>>> import numpy as np
>>> np.set_printoptions(precision=1, suppress=True, linewidth=120)
>>> u = np.array([-1, -5, 5]) + 0.5
>>> m1 = np.eye(3) - 2 * np.outer(u, u) / (u @ u)
>>> m1
array([[ 1. , -0.1,  0.1],
       [-0.1,  0.2,  1. ],
       [ 0.1,  1. , -0.2]])
>>> Q, evecs = np.linalg.qr(m1[:, :1])[0], np.linalg.qr(m1[:, 1:])[0]
>>> sv = np.linalg.svd(Q.T @ evecs, compute_uv=False)
>>> sv.round(1) + 0
array([0.])
>>> np.degrees(np.arccos(sv.clip(0, 1)))
array([90.])
>>> (sv > 0.9).sum()
np.int64(0)
>>> np.linalg.rank(m1)
Traceback (most recent call last):
  File "<python-input-10>", line 1, in <module>
    np.linalg.rank(m1)
    ^^^^^^^^^^^^^^
AttributeError: module 'numpy.linalg' has no attribute 'rank'
>>> round(np.linalg.norm(m1), 1)
np.float64(1.7)
>>> m1.sum(axis=1)
array([1. , 1.1, 0.9])
>>> np.diff(m1, axis=0)
array([[-1.1,  0.3,  0.9],
       [ 0.2,  0.8, -1.2]])
>>> np.round(np.abs(m1).max(), 1)
np.float64(1.0)
>>> mat = np.load("layer7.npy")
>>> mat
array([[0.5, 0. , 0.2, 0.2],
       [0. , 0.5, 0.5, 0. ],
       [0.2, 0.2, 0.4, 0.2],
       [0. , 0. , 0.5, 0.5]])
>>> proj = np.triu(np.array([[-1, -3, 0, 3], [3, 0, -1, -3], [1, 1, -1, 1], [0, -3, -2, 3]]), 1) + np.eye(4)
>>> M2 = proj @ mat @ np.linalg.inv(proj)
>>> np.round(np.poly(M2), 1) + 0
array([ 1. , -1.9,  1.1, -0.2,  0. ])
>>> round(float(np.trace(M2)), 1), np.trace(mat)
(1.9, np.float64(1.9))
>>> M2
array([[ 0.5,  0. ,  0.2,  0. ],
       [-0.2, -0.3, -1.7, -0.3],
       [ 0.2,  0.8,  1.7,  0.8],
       [ 0. ,  0. ,  0.5,  0. ]])
>>> np.linalg.matrix_rank(M2)
np.int64(3)
